$ python -q
>>> import numpy as np
>>> import numpy.linalg as la
>>> np.set_printoptions(suppress=True, linewidth=100)
>>> rng = np.random.default_rng(6423)
>>> lab = rng.integers(0, 2, 2)
>>> M = np.array([[1, 3], [-2, 0]]) * (lab[:, None] == lab)
>>> M
array([[1, 0],
       [0, 0]])
>>> # applying it twice changes nothing
>>> round(float(la.det(M)), 2)
0.0
>>> (M != 0).astype(int)
array([[1, 0],
       [0, 0]])
>>> M @ M
array([[1, 0],
       [0, 0]])
>>> np.flatnonzero(la.matrix_power((M != 0) + (M.T != 0) + np.eye(2), 2)[1])
array([1])
>>> np.round(np.sort(la.eigvals(M).real), 2)
array([0., 1.])
>>> x = np.array([-1, -1])
>>> np.trace(M)
np.int64(1)
>>> M @ x
array([-1,  0])
>>> M @ M @ x
array([-1,  0])
>>> np.eye(2) - M
array([[0., 0.],
       [0., 1.]])
>>> (x - M @ x) @ (M @ x)
np.int64(0)
>>> G = M.T @ M
>>> la.matrix_rank(G)
np.int64(1)
>>> np.diag(G)
array([1, 0])
>>> Uu, sigma, VT = la.svd(M)
>>> evecs = VT[:(sigma > 1e-8).sum()]
>>> x = M[1] + 4 * M[0] + rng.integers(2) * np.eye(2)[1]
>>> x
array([4., 1.])
>>> np.allclose(evecs.T @ evecs @ x, x)
False
>>> np.round(la.norm(x - evecs.T @ evecs @ x), 2)
np.float64(1.0)
>>> np.diag(evecs.T @ evecs)
array([1., 0.])
>>> np.round(la.svd(M, compute_uv=False), 2)
array([1., 0.])
>>> np.round(la.pinv(M), 2)
array([[1., 0.],
       [0., 0.]])
>>> M[:, 1] @ M[:, 0]
np.int64(0)
>>> data = np.load("a.npy")
>>> data
array([[ 0.13,  1.3 , 39.94],
       [-0.49,  0.1 , 40.95],
       [-0.94, -0.24, 39.32],
       [-0.24,  1.3 , 41.39],
       [-1.36,  0.31, 40.3 ],
       [-1.12, -0.11, 40.54],
       [ 0.16, -0.4 , 39.24],
       [-0.5 , -0.69, 40.62],
       [-0.27, -0.61, 37.77],
       [-0.95, -0.32, 40.4 ],
       [-1.37, -1.23, 40.11],
       [ 2.86,  1.13, 40.16],
       [ 1.82, -0.55, 42.48],
       [-1.43, -0.4 , 41.92],
       [ 1.12, -0.41, 39.93],
       [-0.07, -0.78, 37.93],
       [ 0.63,  0.15, 40.52],
       [ 0.26, -1.05, 39.36],
       [-1.09, -1.36, 40.78],
       [ 0.26, -0.41, 39.53],
       [-0.94,  0.29, 39.62],
       [-0.08, -1.12, 39.1 ],
       [-1.  ,  0.4 , 40.16]])
>>> # column 2 is much longer than the rest
>>> Ac = data - data.mean(axis=0)
>>> Uu, sigma, VT = la.svd(Ac, full_matrices=False)
>>> np.abs(Uu[:, 0]).argmax()
np.int64(12)
>>> np.round(sigma ** 2 / (sigma ** 2).sum(), 2)
array([0.45, 0.39, 0.16])
>>> np.searchsorted(np.cumsum(sigma ** 2) / (sigma ** 2).sum(), 0.9) + 1
np.int64(3)
>>> round((sigma ** 2).sum() ** 2 / (sigma ** 4).sum(), 2)
np.float64(2.64)
>>> np.round(np.abs(VT[-1]), 2)
array([0.26, 0.94, 0.22])
>>> sigma.round(2)
array([5.33, 4.99, 3.2 ])
>>> np.abs(VT[0]).argmax()
np.int64(2)
>>> (np.sign(Uu[:, 0]) == np.sign(Uu[0, 0])).astype(int)
array([1, 1, 0, 1, 0, 0, 0, 1, 0, 0, 0, 1, 1, 1, 1, 0, 1, 0, 0, 0, 0, 0, 0])
>>> Uu, sigma, VT = la.svd(data)
>>> sigma.round(2)
array([192.34,   5.12,   3.33])
>>> out = Uu[:, :1] @ np.diag(sigma[:1]) @ VT[:1]
>>> np.round(la.norm(data - out, 2), 2), round(float(sigma[1]), 2)
(np.float64(5.12), 5.12)
>>> G = data.T @ data
>>> np.round(np.diag(G), 2)
array([   25.84,    13.34, 36992.03])
>>> np.round(la.svd(data, compute_uv=False) ** 2, 2)
array([36993.87,    26.23,    11.1 ])
>>> proj = data @ la.solve(data.T @ data, data.T)
>>> np.round(la.eigvalsh(proj), 2) + 0
array([0., 0., 0., 0., 0., 0., 0., 0., 0., 0., 0., 0., 0., 0., 0., 0., 0., 0., 0., 0., 1., 1., 1.])
>>> np.round(np.diag(proj), 2)
array([0.23, 0.06, 0.06, 0.24, 0.14, 0.08, 0.05, 0.06, 0.05, 0.07, 0.16, 0.48, 0.25, 0.11, 0.13,
       0.07, 0.08, 0.12, 0.16, 0.06, 0.1 , 0.12, 0.12])
>>> out = np.c_[data[:, :2] @ np.array([[2, 0], [1, 0]]), np.array([3, 3, -1, -4, -3, -3, -1, -5, 2, -3, -2, 3, 1, 2, -3, -5, 0, 3, 0, -4, -3, -2, -4])]
>>> out.round(2)
array([[ 1.56,  0.  ,  3.  ],
       [-0.88,  0.  ,  3.  ],
       [-2.12,  0.  , -1.  ],
       [ 0.82,  0.  , -4.  ],
       [-2.41,  0.  , -3.  ],
       [-2.35,  0.  , -3.  ],
       [-0.08,  0.  , -1.  ],
       [-1.69,  0.  , -5.  ],
       [-1.15,  0.  ,  2.  ],
       [-2.22,  0.  , -3.  ],
       [-3.97,  0.  , -2.  ],
       [ 6.85,  0.  ,  3.  ],
       [ 3.09,  0.  ,  1.  ],
       [-3.26,  0.  ,  2.  ],
       [ 1.83,  0.  , -3.  ],
       [-0.92,  0.  , -5.  ],
       [ 1.41,  0.  ,  0.  ],
       [-0.53,  0.  ,  3.  ],
       [-3.54,  0.  ,  0.  ],
       [ 0.11,  0.  , -4.  ],
       [-1.59,  0.  , -3.  ],
       [-1.28,  0.  , -2.  ],
       [-1.6 ,  0.  , -4.  ]])
>>> np.round(la.norm(out - data @ la.lstsq(data, out)[0], axis=0), 2) + 0
array([ 0.  ,  0.  , 12.25])
>>> np.round(la.lstsq(data, out[:, 0])[0], 2) + 0
array([2., 1., 0.])
>>> np.round(la.norm(la.qr(data)[0].T @ out, axis=0) ** 2 / ((out ** 2).sum(axis=0) + 1e-12), 2)
array([1.  , 0.  , 0.24])
>>> feats = np.array([[-2, 0, 0, 0], [0, 3, 0, 0], [0, 0, -3, 0], [0, 0, 0, 3]])
>>> np.all(la.eigvalsh(feats) > 0)
np.False_
>>> evals, evecs = la.eig(feats)
>>> feats @ evecs[:, 0] - evals[0] * evecs[:, 0]
array([0., 0., 0., 0.])
>>> np.prod(evals)
np.float64(54.0)
>>> evals
array([-2.,  3., -3.,  3.])
>>> np.abs(np.diag(la.qr(M)[1])) > 1e-9
array([ True, False])
>>> np.unique(M.round(6), axis=0).shape
(2, 2)
>>> np.round(la.norm(feats, axis=0), 2)
array([2., 3., 3., 3.])
>>> np.round(la.pinv(feats), 2)
array([[-0.5 ,  0.  ,  0.  ,  0.  ],
       [ 0.  ,  0.33,  0.  ,  0.  ],
       [ 0.  ,  0.  , -0.33,  0.  ],
       [ 0.  ,  0.  ,  0.  ,  0.33]])
>>> np.round(la.svd(feats, compute_uv=False), 2)
array([3., 3., 3., 2.])
>>> feats[:, 2] @ feats[:, 0]
np.int64(0)
>>> A = np.load("data.npy")
>>> A
array([[-1.47,  0.43, -5.48,  1.  ],
       [ 0.52,  0.99, -3.71,  1.  ],
       [ 1.08,  3.44, -2.13,  1.  ],
       [-0.95, -2.04, -6.21,  1.  ],
       [ 1.33,  1.59, -2.08,  1.  ],
       [ 2.85,  0.03, -1.32,  1.  ],
       [-2.05, -2.08, -8.36,  1.  ],
       [ 0.31, -0.91, -3.88,  1.  ],
       [ 2.6 ,  1.82, -0.68,  1.  ],
       [ 0.61, -2.2 , -4.21,  1.  ],
       [-0.94, -0.94, -7.62,  1.  ],
       [ 0.1 , -2.31, -3.51,  1.  ],
       [ 4.12,  1.47,  2.05,  1.  ]])
>>> out = np.c_[A[:, :3] @ np.array([[0, 2, 2], [4, 4, 2], [-1, 0, 4]]), np.array([-1, 3, -3, -4, 2, 2, 0, -5, 1, 2, -1, 0, -5])]
>>> out.round(2)
array([[  7.2 ,  -1.22, -24.  ,  -1.  ],
       [  7.67,   5.  , -11.82,   3.  ],
       [ 15.89,  15.92,   0.52,  -3.  ],
       [ -1.95, -10.06, -30.82,  -4.  ],
       [  8.44,   9.02,  -2.48,   2.  ],
       [  1.44,   5.82,   0.48,   2.  ],
       [  0.04, -12.42, -41.7 ,   0.  ],
       [  0.24,  -3.02, -16.72,  -5.  ],
       [  7.96,  12.48,   6.12,   1.  ],
       [ -4.59,  -7.58, -20.02,   2.  ],
       [  3.86,  -5.64, -34.24,  -1.  ],
       [ -5.73,  -9.04, -18.46,   0.  ],
       [  3.83,  14.12,  19.38,  -5.  ]])
>>> np.round(la.norm(out - A @ la.lstsq(A, out)[0], axis=0), 2) + 0
array([0.  , 0.  , 0.  , 9.34])
>>> np.round(la.lstsq(A, out[:, 0])[0], 2) + 0
array([ 0.,  4., -1.,  0.])
>>> np.round(la.norm(la.qr(A)[0].T @ out, axis=0) ** 2 / ((out ** 2).sum(axis=0) + 1e-12), 2)
array([1.  , 1.  , 1.  , 0.12])
>>> la.matrix_rank(out)
np.int64(4)
